$ python -q
>>> import numpy as np
>>> np.set_printoptions(precision=1, suppress=True, linewidth=160)
>>> E = np.loadtxt("data.csv", delimiter=",")
>>> E.round(1) + 0
array([[ 0.4, -0.5,  0.1,  0. ],
       [-0.5,  0.5, -0.1,  0. ],
       [ 0.1, -0.1,  0. ,  0. ],
       [ 0. ,  0. ,  0. ,  0. ]])
>>> round(np.einsum("ij,ji->", E, E), 1)
np.float64(1.0)
>>> np.round(np.kron(np.eye(2, dtype=int), E), 1) + 0
array([[ 0.4, -0.5,  0.1,  0. ,  0. ,  0. ,  0. ,  0. ],
       [-0.5,  0.5, -0.1,  0. ,  0. ,  0. ,  0. ,  0. ],
       [ 0.1, -0.1,  0. ,  0. ,  0. ,  0. ,  0. ,  0. ],
       [ 0. ,  0. ,  0. ,  0. ,  0. ,  0. ,  0. ,  0. ],
       [ 0. ,  0. ,  0. ,  0. ,  0.4, -0.5,  0.1,  0. ],
       [ 0. ,  0. ,  0. ,  0. , -0.5,  0.5, -0.1,  0. ],
       [ 0. ,  0. ,  0. ,  0. ,  0.1, -0.1,  0. ,  0. ],
       [ 0. ,  0. ,  0. ,  0. ,  0. ,  0. ,  0. ,  0. ]])
>>> round(float(np.einsum("ii->", E)), 1)
1.0
>>> np.round(np.poly(E), 1) + 0
array([ 1., -1.,  0.,  0.,  0.])
>>> round(float(np.linalg.det(2 * E)), 1), round(np.linalg.det(E), 1)
(0.0, np.float64(0.0))
>>> B = np.array([[0, 3, 1], [1, 0, 2], [0, 1, 0], [1, 2, 1]])
>>> B.T @ E.T
array([[-0.5,  0.5, -0.1,  0. ],
       [ 1.4, -1.6,  0.4,  0. ],
       [-0.5,  0.6, -0.2,  0. ]])
>>> np.linalg.matrix_rank(E @ B)
np.int64(1)
>>> w, V = np.linalg.eigh(E)
>>> x0 = np.array([7, 7, 7, 5])
>>> print(np.round(V * np.abs(w) @ V.T, 1) + 0)
[[ 0.4 -0.5  0.1  0. ]
 [-0.5  0.5 -0.1  0. ]
 [ 0.1 -0.1  0.   0. ]
 [ 0.   0.   0.   0. ]]
>>> np.round(V * np.maximum(w, 0) @ V.T, 1) + 0
array([[ 0.4, -0.5,  0.1,  0. ],
       [-0.5,  0.5, -0.1,  0. ],
       [ 0.1, -0.1,  0. ,  0. ],
       [ 0. ,  0. ,  0. ,  0. ]])
>>> print(round(np.abs(E).sum(axis=1).max(), 1), np.round(np.abs(w).max(), 1))
1.2 1.0
>>> round(x0 @ E @ x0, 1)
np.float64(0.5)
>>> w, V = np.linalg.eigh(E)
>>> np.round(np.linalg.eigvalsh(E @ E), 1) + 0
array([0., 0., 0., 1.])
>>> np.round(V.T @ V, 1) + 0
array([[1., 0., 0., 0.],
       [0., 1., 0., 0.],
       [0., 0., 1., 0.],
       [0., 0., 0., 1.]])
>>> np.round(V @ np.diag(w) @ V.T, 1) + 0
array([[ 0.4, -0.5,  0.1,  0. ],
       [-0.5,  0.5, -0.1,  0. ],
       [ 0.1, -0.1,  0. ,  0. ],
       [ 0. ,  0. ,  0. ,  0. ]])
>>> arr = np.loadtxt("block4.csv", delimiter=",")
>>> arr
array([[-1.,  0.,  0.,  0.,  0.],
       [ 0.,  0.,  0.,  0.,  0.],
       [ 0.,  0., -2.,  0.,  0.],
       [ 0.,  0.,  0.,  2.,  0.],
       [ 0.,  0.,  0.,  0., -2.]])
>>> left, sig, Vt = np.linalg.svd(E)
>>> V = Vt[:(sig > 1e-8).sum()]
>>> rng = np.random.default_rng(15)
>>> x0 = E[2] + -2 * E[1] + rng.integers(2) * np.eye(4)[3]
>>> x0
array([ 1.1, -1.2,  0.3,  1. ])
>>> print(np.allclose(V.T @ V @ x0, x0))
False
>>> print(np.linalg.matrix_rank(np.vstack([E, x0])))
2
>>> arr @ arr
array([[1., 0., 0., 0., 0.],
       [0., 0., 0., 0., 0.],
       [0., 0., 4., 0., 0.],
       [0., 0., 0., 4., 0.],
       [0., 0., 0., 0., 4.]])
>>> A = np.load("case11.npy")
>>> A
array([[ 1.,  0.,  0.,  0.],
       [ 0.,  0.,  0.,  1.],
       [ 0.,  0.,  1.,  0.],
       [ 0., -1.,  0.,  0.]])
>>> labels = rng.permutation(4)
>>> print(labels)
[2 0 3 1]
>>> B = E[labels][:, labels]
>>> np.round(np.sort(np.abs(np.linalg.eigvals(B))), 1) + 0
array([0., 0., 0., 1.])
>>> x0 = np.array([8, 7, 4, 7])
>>> np.linalg.inv(A)
array([[ 1.,  0.,  0.,  0.],
       [-0., -0., -0., -1.],
       [ 0.,  0.,  1.,  0.],
       [ 0.,  1.,  0.,  0.]])
>>> np.abs(np.linalg.eigvals(A))
array([1., 1., 1., 1.])
>>> print(A.T @ (A @ x0))
[8. 7. 4. 7.]
>>> [p for p in range(1, 25) if np.allclose(np.linalg.matrix_power(A, p), np.eye(4))]
[4, 8, 12, 16, 20, 24]
>>> np.round(np.linalg.norm(x0), 1), np.round(np.linalg.norm(A @ x0), 1)
(np.float64(13.3), np.float64(13.3))
>>> np.einsum("ij,ji->", A, A)
np.float64(0.0)
>>> np.linalg.eigvals(A)
array([0.+1.j, 0.-1.j, 1.+0.j, 1.+0.j])
>>> round(np.linalg.eigvals(A).sum().real, 1)
np.float64(2.0)
>>> np.poly(A)
array([ 1., -2.,  2., -2.,  1.])
>>> round(np.linalg.det(A.T), 1)
np.float64(1.0)
>>> F = np.load("w.npy")
>>> F
array([[ 1,  2,  0,  2],
       [ 1,  3,  0,  1],
       [ 0, -1,  0,  1]])
>>> x0 = np.array([-2, -2, 0, 0])
>>> a = np.maximum(F @ x0, 0)
>>> np.tanh(F @ x0)
array([-1., -1.,  1.])
>>> print(a)
[0 0 2]
>>> np.flatnonzero(a > 1e-9)
array([2])
>>> np.maximum(F @ (3 * x0), 0)
array([0, 0, 6])
>>> print(F.T @ a)
[ 0 -2  0  2]
>>> np.argsort(-np.linalg.norm(F, axis=0).round(6), kind="stable")[:3]
array([1, 3, 0])
>>> left, sig, Vt = np.linalg.svd(F)
>>> V = Vt[:(sig > 1e-8).sum()]
>>> x0 = F[1] + 5 * F[2] + rng.integers(2) * np.eye(4)[3]
>>> x0
array([ 1., -2.,  0.,  6.])
>>> print(np.allclose(V.T @ V @ x0, x0))
True
>>> np.diag(V.T @ V)
array([0.1, 0.9, 0. , 0.9])
>>> r = np.linalg.matrix_rank(F)
>>> print(r)
2
>>> ns = np.linalg.svd(F)[2][r:].T
>>> [int(np.linalg.matrix_rank(np.delete(F, i, axis=0))) for i in range(3)]
[2, 2, 2]
>>> ns @ ns.T
array([[ 0.9, -0.2,  0. , -0.2],
       [-0.2,  0.1,  0. ,  0.1],
       [ 0. ,  0. ,  1. ,  0. ],
       [-0.2,  0.1,  0. ,  0.1]])
>>> np.round(F @ ns, 1) + 0
array([[0., 0.],
       [0., 0.],
       [0., 0.]])
>>> ns.shape
(4, 2)
>>> B = F / np.linalg.norm(F, axis=1, keepdims=True)
>>> gram = B @ B.T
>>> gram[1]
array([ 0.9,  1. , -0.4])
>>> (gram - 2 * np.eye(3)).round(6).argmax(axis=1)
array([1, 0, 0])
>>> gram.round(1) + 0
array([[ 1. ,  0.9,  0. ],
       [ 0.9,  1. , -0.4],
       [ 0. , -0.4,  1. ]])
>>> print(np.linalg.norm(B, axis=1))
[1. 1. 1.]
>>> np.argwhere(np.triu(np.abs(gram) > 0.95, 1))
array([], shape=(0, 2), dtype=int64)
>>> W0 = np.load("test9.npy")
>>> print(W0)
[[ 0  0  0  0]
 [-2  0  0  0]
 [-2 -1  1  0]
 [-2  1  1  2]]
>>> B = np.array([[1, 1], [0, 0], [0, 1], [2, -1]])
>>> np.einsum("ik,kj->ji", W0, B)
array([[ 0, -2, -2,  2],
       [ 0, -2, -1, -3]])
>>> np.einsum("ij->j", W0)
array([-6,  0,  2,  2])
>>> np.linalg.matrix_rank(np.vstack([W0, B.T]))
np.int64(4)
>>> print(B.T @ W0.T)
[[ 0 -2 -2  2]
 [ 0 -2 -1 -3]]
>>> np.linalg.matrix_rank(W0 @ B)
np.int64(2)
>>> print(np.linalg.matrix_power(W0 - np.diag(np.diag(W0)), 4))
[[0 0 0 0]
 [0 0 0 0]
 [0 0 0 0]
 [0 0 0 0]]
>>> print(np.sort(np.linalg.eigvals(W0)))
[0. 0. 1. 2.]
>>> feats = np.load("dump.npy")
>>> print(feats)
[[-1  1  0 -1 -2  2]
 [ 2 -2  0  2 -2  2]
 [-1  1 -1  2  1 -1]
 [ 0  1 -2 -2 -1  2]
 [-3  3  0 -3  0  0]]
>>> [round(float(x), 1) for x in np.linalg.svd(feats, compute_uv=False)[:3]]
[6.7, 5.0, 2.5]
>>> np.linalg.matrix_rank(feats, rtol=0.1)
np.int64(4)
>>> np.argsort(-np.linalg.norm(feats, axis=0).round(6), kind="stable")[:3]
array([3, 1, 0])
>>> np.linalg.cond(feats) > 100
np.True_
>>> X = np.load("out9.npy")
>>> X
array([[0, 0, 0, 1, 0],
       [0, 0, 0, 0, 1],
       [0, 0, 0, 0, 0],
       [1, 0, 0, 0, 0],
       [0, 1, 0, 0, 0]])
>>> round(float(np.linalg.det(X)), 1)
0.0
>>> np.sort(np.linalg.eigvals(X).real)
array([-1., -1.,  0.,  1.,  1.])
>>> (X != 0).astype(int)
array([[0, 0, 0, 1, 0],
       [0, 0, 0, 0, 1],
       [0, 0, 0, 0, 0],
       [1, 0, 0, 0, 0],
       [0, 1, 0, 0, 0]])
>>> np.flatnonzero(np.linalg.matrix_power((X != 0) + (X.T != 0) + np.eye(5), 5)[3])
array([0, 3])
>>> left, sig, Vt = np.linalg.svd(X)
>>> V = Vt[:(sig > 1e-8).sum()]
>>> x0 = X[0] + -2 * X[1] + rng.integers(2) * np.eye(5)[2]
>>> x0
array([ 0.,  0.,  0.,  1., -2.])
>>> print(np.diag(V.T @ V))
[1. 1. 0. 1. 1.]
>>> np.allclose(V.T @ V @ x0, x0)
True
>>> V.T @ V
array([[1., 0., 0., 0., 0.],
       [0., 1., 0., 0., 0.],
       [0., 0., 0., 0., 0.],
       [0., 0., 0., 1., 0.],
       [0., 0., 0., 0., 1.]])
>>> labels = rng.permutation(5)
>>> print(labels)
[3 1 0 2 4]
>>> B = X[labels][:, labels]
>>> np.sort(np.abs(np.linalg.eigvals(B)))
array([0., 1., 1., 1., 1.])
>>> np.allclose(B, X)
False
>>> round(float(np.linalg.det(B)), 1), np.round(np.linalg.det(X[labels]), 1)
(0.0, np.float64(0.0))
>>> np.trace(B)
np.int64(0)
>>> np.diff(X, axis=0)
array([[ 0,  0,  0, -1,  1],
       [ 0,  0,  0,  0, -1],
       [ 1,  0,  0,  0,  0],
       [-1,  1,  0,  0,  0]])
>>> print(X - X[0])
[[ 0  0  0  0  0]
 [ 0  0  0 -1  1]
 [ 0  0  0 -1  0]
 [ 1  0  0 -1  0]
 [ 0  1  0 -1  0]]
>>> X.sum(axis=0)
array([1, 1, 0, 1, 1])
>>> np.unravel_index(np.abs(X).argmax(), X.shape)
(np.int64(0), np.int64(3))
>>> np.count_nonzero(X)
np.int64(4)
>>> np.round(np.linalg.norm(X), 1)
np.float64(2.0)
>>> gram = X.T @ X
>>> print(np.linalg.matrix_rank(gram))
4
>>> np.diag(gram)
array([1, 1, 0, 1, 1])
>>> M = np.load("layer14.npy")
>>> M
array([[ 0,  4,  4,  2,  1,  2],
       [ 0, 18,  2,  6,  6,  9],
       [ 5,  0,  3,  2,  5,  0],
       [ 0, 16,  5,  4,  6,  8],
       [ 6, 16,  4,  6,  4,  8]])
>>> def softmax(z):
...     e = np.exp(z - z.max(axis=-1, keepdims=True))
...     return e / e.sum(axis=-1, keepdims=True)
... 
>>> np.round(softmax(10 * M[4]), 1) + 0
array([0., 1., 0., 0., 0., 0.])
>>> scores = M @ M.T / np.sqrt(6)
>>> softmax(scores).round(6).argmax(axis=1)
array([1, 1, 4, 1, 1])
>>> np.round(softmax(scores), 1) + 0
array([[0. , 0.6, 0. , 0.3, 0.1],
       [0. , 1. , 0. , 0. , 0. ],
       [0. , 0. , 0. , 0. , 1. ],
       [0. , 1. , 0. , 0. , 0. ],
       [0. , 0.8, 0. , 0. , 0.2]])
